$ ipython --no-banner

In [1]: import numpy as np

In [2]: from numpy import linalg as LA

In [3]: np.set_printoptions(suppress=True, linewidth=120)

In [4]: A = np.loadtxt("out15.csv", delimiter=",")

In [5]: print(A)
[[0. 0. 0. 0. 0. 0. 0. 0. 0. 1. 0.]
 [0. 0. 0. 0. 1. 1. 1. 0. 0. 0. 0.]
 [0. 0. 0. 0. 0. 0. 0. 0. 0. 1. 0.]
 [0. 0. 0. 0. 0. 0. 0. 1. 0. 0. 0.]
 [0. 1. 0. 0. 0. 0. 1. 0. 0. 0. 0.]
 [0. 1. 0. 0. 0. 0. 1. 0. 0. 0. 0.]
 [0. 1. 0. 0. 1. 1. 0. 0. 0. 0. 0.]
 [0. 0. 0. 1. 0. 0. 0. 0. 1. 0. 0.]
 [0. 0. 0. 0. 0. 0. 0. 1. 0. 0. 1.]
 [1. 0. 1. 0. 0. 0. 0. 0. 0. 0. 0.]
 [0. 0. 0. 0. 0. 0. 0. 0. 1. 0. 0.]]

In [6]: # symmetric

In [7]: rng = np.random.default_rng(986507)

In [8]: idx = rng.permutation(11)

In [9]: print(idx)
[10  3  7  1  6  5  9  8  2  4  0]

In [10]: M2 = A[idx][:, idx]

In [11]: print(round(float(LA.det(M2)), 3), round(LA.det(A[idx]), 3))
0.0 0.0

In [12]: print(np.trace(M2))
0.0

In [13]: print(M2)
[[0. 0. 0. 0. 0. 0. 0. 1. 0. 0. 0.]
 [0. 0. 1. 0. 0. 0. 0. 0. 0. 0. 0.]
 [0. 1. 0. 0. 0. 0. 0. 1. 0. 0. 0.]
 [0. 0. 0. 0. 1. 1. 0. 0. 0. 1. 0.]
 [0. 0. 0. 1. 0. 1. 0. 0. 0. 1. 0.]
 [0. 0. 0. 1. 1. 0. 0. 0. 0. 0. 0.]
 [0. 0. 0. 0. 0. 0. 0. 0. 1. 0. 1.]
 [1. 0. 1. 0. 0. 0. 0. 0. 0. 0. 0.]
 [0. 0. 0. 0. 0. 0. 1. 0. 0. 0. 0.]
 [0. 0. 0. 1. 1. 0. 0. 0. 0. 0. 0.]
 [0. 0. 0. 0. 0. 0. 1. 0. 0. 0. 0.]]

In [14]: print(np.diag(M2))
[0. 0. 0. 0. 0. 0. 0. 0. 0. 0. 0.]

In [15]: print(A @ A)
[[1. 0. 1. 0. 0. 0. 0. 0. 0. 0. 0.]
 [0. 3. 0. 0. 1. 1. 2. 0. 0. 0. 0.]
 [1. 0. 1. 0. 0. 0. 0. 0. 0. 0. 0.]
 [0. 0. 0. 1. 0. 0. 0. 0. 1. 0. 0.]
 [0. 1. 0. 0. 2. 2. 1. 0. 0. 0. 0.]
 [0. 1. 0. 0. 2. 2. 1. 0. 0. 0. 0.]
 [0. 2. 0. 0. 1. 1. 3. 0. 0. 0. 0.]
 [0. 0. 0. 0. 0. 0. 0. 2. 0. 0. 1.]
 [0. 0. 0. 1. 0. 0. 0. 0. 2. 0. 0.]
 [0. 0. 0. 0. 0. 0. 0. 0. 0. 2. 0.]
 [0. 0. 0. 0. 0. 0. 0. 1. 0. 0. 1.]]

In [16]: print(round(float(np.abs(LA.eigvals(A)).max()), 3))
2.562

In [17]: print(round(float(LA.det(A)), 3))
0.0

In [18]: print(np.trace(A))
0.0

In [19]: print(np.round(LA.matrix_power(A, 3), 3))
[[0. 0. 0. 0. 0. 0. 0. 0. 0. 2. 0.]
 [0. 4. 0. 0. 5. 5. 5. 0. 0. 0. 0.]
 [0. 0. 0. 0. 0. 0. 0. 0. 0. 2. 0.]
 [0. 0. 0. 0. 0. 0. 0. 2. 0. 0. 1.]
 [0. 5. 0. 0. 2. 2. 5. 0. 0. 0. 0.]
 [0. 5. 0. 0. 2. 2. 5. 0. 0. 0. 0.]
 [0. 5. 0. 0. 5. 5. 4. 0. 0. 0. 0.]
 [0. 0. 0. 2. 0. 0. 0. 0. 3. 0. 0.]
 [0. 0. 0. 0. 0. 0. 0. 3. 0. 0. 2.]
 [2. 0. 2. 0. 0. 0. 0. 0. 0. 0. 0.]
 [0. 0. 0. 1. 0. 0. 0. 0. 2. 0. 0.]]

In [20]: print(np.round(np.sort(np.abs(LA.eigvals(A))), 3) + 0)
[0.    0.    0.618 0.618 1.    1.414 1.414 1.562 1.618 1.618 2.562]
